$ python -q
>>> import numpy as np
>>> from numpy import linalg as LA
>>> np.set_printoptions(suppress=True, linewidth=100)
>>> K = np.load("block9.npy")
>>> K
array([[ 1,  0,  0],
       [ 2, -1,  0],
       [ 1, -1,  2]])
>>> np.round(np.sort(LA.eigvals(K)), 1)
array([-1.,  1.,  2.])
>>> LA.matrix_power(K - np.diag(np.diag(K)), 3)
array([[0, 0, 0],
       [0, 0, 0],
       [0, 0, 0]])
>>> np.round(LA.det(2 * K), 1), round(float(LA.det(K)), 1)
(np.float64(-16.0), -2.0)
>>> round(float(LA.eigvals(K).sum().real), 1)
2.0
>>> np.einsum("ij,ji->", K, K)
np.int64(6)
>>> np.poly(K)
array([ 1., -2., -1.,  2.])
>>> np.kron(np.eye(2, dtype=int), K)
array([[ 1,  0,  0,  0,  0,  0],
       [ 2, -1,  0,  0,  0,  0],
       [ 1, -1,  2,  0,  0,  0],
       [ 0,  0,  0,  1,  0,  0],
       [ 0,  0,  0,  2, -1,  0],
       [ 0,  0,  0,  1, -1,  2]])
>>> w1 = np.array([[-9, -2], [4, 5], [6, 7]])
>>> b = np.array([-4, 3])
>>> H = np.maximum(K @ w1 + b, 0)
>>> LA.matrix_rank(H)
np.int64(1)
>>> np.round((H > 0).mean(axis=0), 1)
array([0. , 0.7])
>>> basis = np.array([[-2, -2], [-1, 0]])
>>> H @ basis
array([[ -1,   0],
       [  0,   0],
       [-10,   0]])
>>> w1 @ basis
array([[ 20,  18],
       [-13,  -8],
       [-19, -12]])
>>> (H @ basis).round(6).argmax(axis=1)
array([1, 0, 1])
>>> rng = np.random.default_rng(83)
>>> idx = rng.permutation(3)
>>> idx
array([0, 1, 2])
>>> B = K[idx][:, idx]
>>> np.round(np.sort(np.abs(LA.eigvals(B))), 1)
array([1., 1., 2.])
>>> np.diag(B)
array([ 1, -1,  2])
>>> np.trace(B)
np.int64(2)
>>> round(LA.det(B), 1), np.round(LA.det(K[idx]), 1)
(np.float64(-2.0), np.float64(-2.0))
>>> f = np.array([0, 1, 1])
>>> J = np.array([np.roll(f, i) for i in range(3)])
>>> J
array([[0, 1, 1],
       [1, 0, 1],
       [1, 1, 0]])
>>> w, vecs = LA.eigh(J)
>>> np.abs(vecs[:, -1]).round(6).argmax()
np.int64(0)
>>> np.unique(w.round(6) + 0, return_counts=True)[1]
array([2, 1])
>>> np.round(LA.eigvalsh(J @ J), 1)
array([1., 1., 4.])
>>> (w > 1e-8).sum(), (w < -1e-8).sum()
(np.int64(1), np.int64(2))
>>> np.round(np.abs(vecs[:, -1]), 1)
array([0.6, 0.6, 0.6])
>>> np.round(LA.eigvals(J), 1)
array([-1.,  2., -1.])
>>> round(float(LA.det(J.T)), 1)
2.0
>>> np.einsum("ii->", J)
np.int64(0)
>>> B = K[0, 0] * K[1:] - np.outer(K[1:, 0], K[0])
>>> B
array([[ 0, -1,  0],
       [ 0, -1,  2]])
>>> K[:, 0] / K[0, 0]
array([1., 2., 1.])
>>> np.allclose(J @ J.T, J.T @ J)
True
>>> data = np.load("run19.npy")
>>> data
array([[-3.3, -0.5, -4.5],
       [-7.2, -2.9, -5.7],
       [-2.8, -0.1, -2.4],
       [-2.4, -1.7, -3. ],
       [-7.8, -1.3, -5.3],
       [ 2.8, -0.3,  0.6],
       [-7.9, -2.3, -5.5],
       [-3.5, -2.8, -3.5],
       [-5.8, -1. , -3.4],
       [-6.3, -0.4, -4.4],
       [ 3.9, -0.1,  0.2],
       [-2.4, -1.8,  0.7],
       [ 1.9, -0.4,  0.5],
       [-5.6, -1.5, -4.8],
       [-3.4, -3.1, -2.6],
       [ 2.9,  1.2,  0. ],
       [-4.7, -1.6, -4.1],
       [ 3.1, -1.9, -0.8],
       [-7.3, -2.1, -6.4],
       [-5.8, -2. , -4.7],
       [ 2.7,  2.4, -1.7],
       [ 3. , -0.1,  0.4],
       [-5.7, -1.6, -3.9],
       [ 5. ,  0.8,  0.2],
       [ 0.5, -0.4,  1.4],
       [-7.8, -3.2, -4.5]])
>>> dist = LA.norm(data[:, None] - data[None], axis=-1)
>>> np.flatnonzero(dist[5] < dist.mean() / 2)
array([ 5, 10, 12, 15, 17, 21, 23, 24])
>>> (dist + 1e9 * np.eye(26)).round(6).argmin(axis=1)
array([16,  6,  3,  7,  6, 21,  1, 14, 22,  8, 21, 24,  5, 19,  7, 21, 22,  5,  1, 13, 15,  5,  8,
       10, 12,  6])
>>> dist[5].round(6).argsort(kind="stable")[:4]
array([ 5, 21, 12, 10])
>>> LA.matrix_rank(dist ** 2)
np.int64(5)
>>> dist[:5, :5].round(1)
array([[0. , 4.7, 2.2, 2.1, 4.6],
       [4.7, 0. , 6.2, 5.6, 1.8],
       [2.2, 6.2, 0. , 1.8, 5.9],
       [2.1, 5.6, 1.8, 0. , 5.9],
       [4.6, 1.8, 5.9, 5.9, 0. ]])
>>> np.unravel_index(dist.round(6).argmax(), dist.shape)
(np.int64(6), np.int64(23))
>>> F = np.array([[-2, -1, 0, 1], [2, 3, 4, 5], [6, 7, 8, 9], [10, 11, 12, 13]])
>>> B = F[0, 0] * F[1:] - np.outer(F[1:, 0], F[0])
>>> B
array([[  0,  -4,  -8, -12],
       [  0,  -8, -16, -24],
       [  0, -12, -24, -36]])
>>> np.flatnonzero(~B.round(6).any(axis=1))
array([], dtype=int64)
>>> B = np.array([[-2, -1], [-2, -1]])
>>> basis = np.kron(B, F)
>>> basis
array([[  4,   2,   0,  -2,   2,   1,   0,  -1],
       [ -4,  -6,  -8, -10,  -2,  -3,  -4,  -5],
       [-12, -14, -16, -18,  -6,  -7,  -8,  -9],
       [-20, -22, -24, -26, -10, -11, -12, -13],
       [  4,   2,   0,  -2,   2,   1,   0,  -1],
       [ -4,  -6,  -8, -10,  -2,  -3,  -4,  -5],
       [-12, -14, -16, -18,  -6,  -7,  -8,  -9],
       [-20, -22, -24, -26, -10, -11, -12, -13]])
>>> LA.matrix_rank(basis)
np.int64(2)
>>> round(LA.norm(basis, 2), 1), np.round(LA.norm(B, 2) * LA.norm(F, 2), 1)
(np.float64(90.3), np.float64(90.3))
>>> U, sig, VT = LA.svd(F)
>>> vecs = VT[:(sig > 1e-8).sum()]
>>> vec = F[2] + 2 * F[3] + rng.integers(2) * np.eye(4)[1]
>>> vec
array([26., 30., 32., 35.])
>>> LA.matrix_rank(np.vstack([F, vec]))
np.int64(3)
>>> U, sig, VT = LA.svd(F)
>>> np.argmax(sig[:-1] / (sig[1:] + 1e-6)) + 1
np.int64(2)
>>> sig.round(1) + 0
array([28.6,  2.8,  0. ,  0. ])
>>> B = U[:, :2] @ np.diag(sig[:2]) @ VT[:2]
>>> LA.matrix_rank(F, rtol=0.05)
np.int64(2)
>>> B.round(1) + 0
array([[-2., -1.,  0.,  1.],
       [ 2.,  3.,  4.,  5.],
       [ 6.,  7.,  8.,  9.],
       [10., 11., 12., 13.]])
>>> np.round(LA.norm(F - B, 2), 1), np.round(sig[2], 1)
(np.float64(0.0), np.float64(0.0))
>>> np.trace(F)
np.int64(22)
>>> np.round(np.sort(np.abs(LA.eigvals(F))), 1) + 0
array([ 0. ,  0. ,  3.2, 25.2])
>>> (F - F.T) / 2
array([[ 0. , -1.5, -3. , -4.5],
       [ 1.5,  0. , -1.5, -3. ],
       [ 3. ,  1.5,  0. , -1.5],
       [ 4.5,  3. ,  1.5,  0. ]])
>>> (F + F.T) / 2
array([[-2. ,  0.5,  3. ,  5.5],
       [ 0.5,  3. ,  5.5,  8. ],
       [ 3. ,  5.5,  8. , 10.5],
       [ 5.5,  8. , 10.5, 13. ]])
>>> np.allclose(F @ F.T, F.T @ F)
False
>>> LA.matrix_power(F, 3)
array([[ 104,  140,  176,  212],
       [1832, 2220, 2608, 2996],
       [3560, 4300, 5040, 5780],
       [5288, 6380, 7472, 8564]])
>>> W0 = np.load("test16.npy")
>>> W0
array([[-3, -2, -1],
       [ 0,  1,  2],
       [ 3,  4,  5],
       [ 6,  7,  8]])
>>> U, sig, VT = LA.svd(W0)
>>> vecs = VT[:(sig > 1e-8).sum()]
>>> vec = W0[1] + -3 * W0[0] + rng.integers(2) * np.eye(3)[2]
>>> vec
array([9., 7., 5.])
>>> np.allclose(vecs.T @ vecs @ vec, vec)
True
>>> np.round(vecs.T @ vecs, 1)
array([[ 0.8,  0.3, -0.2],
       [ 0.3,  0.3,  0.3],
       [-0.2,  0.3,  0.8]])
>>> C2 = W0.T @ W0
>>> C2
array([[54, 60, 66],
       [60, 70, 80],
       [66, 80, 94]])
>>> np.round(LA.eigvalsh(C2)[::-1], 1) + 0
array([212.9,   5.1,   0. ])
>>> LA.matrix_rank(C2)
np.int64(2)
>>> np.round(LA.norm(W0, 2) / LA.norm(W0), 1)
np.float64(1.0)
>>> B = W0 / LA.norm(W0, axis=1, keepdims=True)
>>> C2 = B @ B.T
>>> round(np.degrees(np.arccos(np.clip(C2[1, 3], -1, 1))), 1)
np.float64(32.6)
>>> C2.round(1)
array([[ 1. , -0.5, -0.8, -0.9],
       [-0.5,  1. ,  0.9,  0.8],
       [-0.8,  0.9,  1. ,  1. ],
       [-0.9,  0.8,  1. ,  1. ]])
>>> theta = np.radians(30)
>>> Rm = np.eye(3)
>>> Rm[0, 0] = Rm[1, 1] = np.cos(theta)
>>> Rm[0, 1], Rm[1, 0] = -np.sin(theta), np.sin(theta)
>>> Rm.round(1)
array([[ 0.9, -0.5,  0. ],
       [ 0.5,  0.9,  0. ],
       [ 0. ,  0. ,  1. ]])
>>> B = W0 @ Rm.T
>>> np.allclose(W0 @ W0.T, B @ B.T)
True
>>> round(LA.det(Rm), 1), round(float(np.trace(Rm)), 1)
(np.float64(1.0), 2.7)
>>> B.round(1)
array([[-1.6, -3.2, -1. ],
       [-0.5,  0.9,  2. ],
       [ 0.6,  5. ,  5. ],
       [ 1.7,  9.1,  8. ]])
>>> np.round(LA.svd(W0, compute_uv=False), 1) + 0, np.round(LA.svd(B, compute_uv=False), 1) + 0
(array([14.6,  2.3,  0. ]), array([14.6,  2.3,  0. ]))
>>> np.allclose(LA.norm(W0, axis=1), LA.norm(B, axis=1))
True
>>> mat = np.array([[1.0, 3.0, 0.0, 0.0],
...     [3.0, 2.0, 3.0, 0.0],
...     [0.0, 3.0, 3.0, 3.0],
...     [0.0, 0.0, 3.0, 1.0]])
>>> B = np.array([[2, 0], [1, -2]])
>>> basis = np.kron(B, mat)
>>> basis.shape
(8, 8)
>>> B = LA.inv(mat)
>>> round(LA.slogdet(mat)[0], 1)
np.float64(1.0)
>>> np.allclose(B, mat.T)
False
>>> np.round(LA.det(mat) * B, 1)
array([[-21.,  18.,   9., -27.],
       [ 18.,  -6.,  -3.,   9.],
       [  9.,  -3.,  -7.,  21.],
       [-27.,   9.,  21., -30.]])
>>> (np.abs(B) > 1e-9).astype(int)
array([[1, 1, 1, 1],
       [1, 1, 1, 1],
       [1, 1, 1, 1],
       [1, 1, 1, 1]])
>>> np.round(LA.det(mat) * LA.det(B), 1)
np.float64(1.0)
>>> np.round(np.poly(mat), 1)
array([  1.,  -7., -10.,  64.,  33.])
>>> round(float(LA.det(mat[::-1])), 1)
33.0
>>> Q = mat.astype(float).copy()
>>> for j in range(4):
...     Q[:, j] -= Q[:, :j] @ (Q[:, :j].T @ Q[:, j])
...     Q[:, j] /= LA.norm(Q[:, j])
... 
>>> np.round(Q.T @ Q, 1) + 0
array([[1., 0., 0., 0.],
       [0., 1., 0., 0.],
       [0., 0., 1., 0.],
       [0., 0., 0., 1.]])
>>> E = np.loadtxt("case10.csv", delimiter=",")
>>> E
array([[-6.,  2.,  2., -3.],
       [ 2., -2.,  0.,  3.],
       [ 2.,  0.,  2., -3.],
       [-3.,  3., -3., -4.]])
>>> Q = E.astype(float).copy()
>>> for j in range(4):
...     Q[:, j] -= Q[:, :j] @ (Q[:, :j].T @ Q[:, j])
...     Q[:, j] /= LA.norm(Q[:, j])
... 
>>> np.round(Q.T @ Q, 1) + 0
array([[1., 0., 0., 0.],
       [0., 1., 0., 0.],
       [0., 0., 1., 0.],
       [0., 0., 0., 1.]])
>>> C2 = E.T @ E
>>> np.diag(C2)
array([53., 17., 17., 43.])
>>> np.allclose(C2, C2.T)
True
>>> LA.matrix_rank(C2)
np.int64(4)
>>> C2
array([[ 53., -25.,   1.,  30.],
       [-25.,  17.,  -5., -24.],
       [  1.,  -5.,  17.,   0.],
       [ 30., -24.,   0.,  43.]])
>>> w, vecs = LA.eigh(C2)
>>> np.round(LA.eigvalsh(C2 + -1 * np.eye(4)), 1)
array([-0.9, 16.7, 17.1, 93.1])
>>> w.sum(), np.trace(C2)
(np.float64(130.0), np.float64(130.0))
>>> (w > 1e-8).sum(), (w < -1e-8).sum()
(np.int64(4), np.int64(0))
>>> np.round(vecs @ np.diag(w) @ vecs.T, 1) + 0
array([[ 53., -25.,   1.,  30.],
       [-25.,  17.,  -5., -24.],
       [  1.,  -5.,  17.,   0.],
       [ 30., -24.,   0.,  43.]])
>>> np.unique(w.round(6) + 0, return_counts=True)[1]
array([1, 1, 1, 1])
>>> np.abs(vecs[:, -1]).round(6).argmax()
np.int64(0)
>>> np.round(LA.svd(C2, compute_uv=False), 1)
array([94.1, 18.1, 17.7,  0.1])
>>> np.round(vecs.T @ C2 @ vecs, 1) + 0
array([[ 0.1,  0. ,  0. ,  0. ],
       [ 0. , 17.7,  0. ,  0. ],
       [ 0. ,  0. , 18.1,  0. ],
       [ 0. ,  0. ,  0. , 94.1]])
>>> w, vecs = LA.eigh(E)
>>> vec = np.array([9, 2, 1, 4])
>>> np.abs(E).sum(axis=1).max(), round(float(np.abs(w).max()), 1)
(np.float64(13.0), 9.7)
>>> np.round(vecs * np.maximum(w, 0) @ vecs.T, 1)
array([[ 0.3, -0.1,  1. , -0.5],
       [-0.1,  0.1, -0.5,  0.2],
       [ 1. , -0.5,  3. , -1.6],
       [-0.5,  0.2, -1.6,  0.9]])
>>> vec @ E @ vec
np.float64(-640.0)
>>> (np.sign(vecs[:, -1].round(6)) == np.sign(vecs[0, -1].round(6))).astype(int)
array([1, 0, 1, 0])
